$ ipython --no-banner

In [1]: import numpy as np

In [2]: np.set_printoptions(precision=4, suppress=True, linewidth=120, sign=" ")

In [3]: F = np.load("w.npy")

In [4]: F
Out[4]: 
array([[-1,  0,  1,  2,  3,  4,  5],
       [ 6,  7,  8,  9, 10, 11, 12],
       [13, 14, 15, 16, 17, 18, 19],
       [20, 21, 22, 23, 24, 25, 26],
       [27, 28, 29, 30, 31, 32, 33],
       [34, 35, 36, 37, 38, 39, 40]])

In [5]: # null space of dimension 5

In [6]: round(np.trace(np.linalg.pinv(F) @ F), 4)
Out[6]: np.float64(2.0)

In [7]: print(np.linalg.lstsq(F[:-1].T, F[-1])[2])
2

In [8]: print(np.abs(np.diag(np.linalg.qr(F)[1])) > 1e-9)
[ True  True False False False False]

In [9]: B = F[0, 0] * F[1:] - np.outer(F[1:, 0], F[0])

In [10]: B
Out[10]: 
array([[   0,   -7,  -14,  -21,  -28,  -35,  -42],
       [   0,  -14,  -28,  -42,  -56,  -70,  -84],
       [   0,  -21,  -42,  -63,  -84, -105, -126],
       [   0,  -28,  -56,  -84, -112, -140, -168],
       [   0,  -35,  -70, -105, -140, -175, -210]])

In [11]: np.flatnonzero(~B.round(6).any(axis=1))
Out[11]: array([], dtype=int64)

In [12]: np.linalg.matrix_rank(B), np.linalg.matrix_rank(F)
Out[12]: (np.int64(1), np.int64(2))

In [13]: F[:, 0] / F[0, 0]
Out[13]: array([  1.,  -6., -13., -20., -27., -34.])

In [14]: K = np.array([[-3, -2, -1, 0, 1, 2],
    ...:     [3, 4, 5, 6, 7, 8],
    ...:     [9, 10, 11, 12, 13, 14],
    ...:     [15, 16, 17, 18, 19, 20],
    ...:     [21, 22, 23, 24, 25, 26],
    ...:     [27, 28, 29, 30, 31, 32],
    ...:     [33, 34, 35, 36, 37, 38],
    ...:     [39, 40, 41, 42, 43, 44]])

In [15]: # looks like rank 2

In [16]: [round(float(x), 4) for x in np.linalg.svd(K, compute_uv=False)[:3]]
Out[16]: [171.2913, 6.5793, 0.0]

In [17]: np.linalg.cond(K) > 100
Out[17]: np.True_
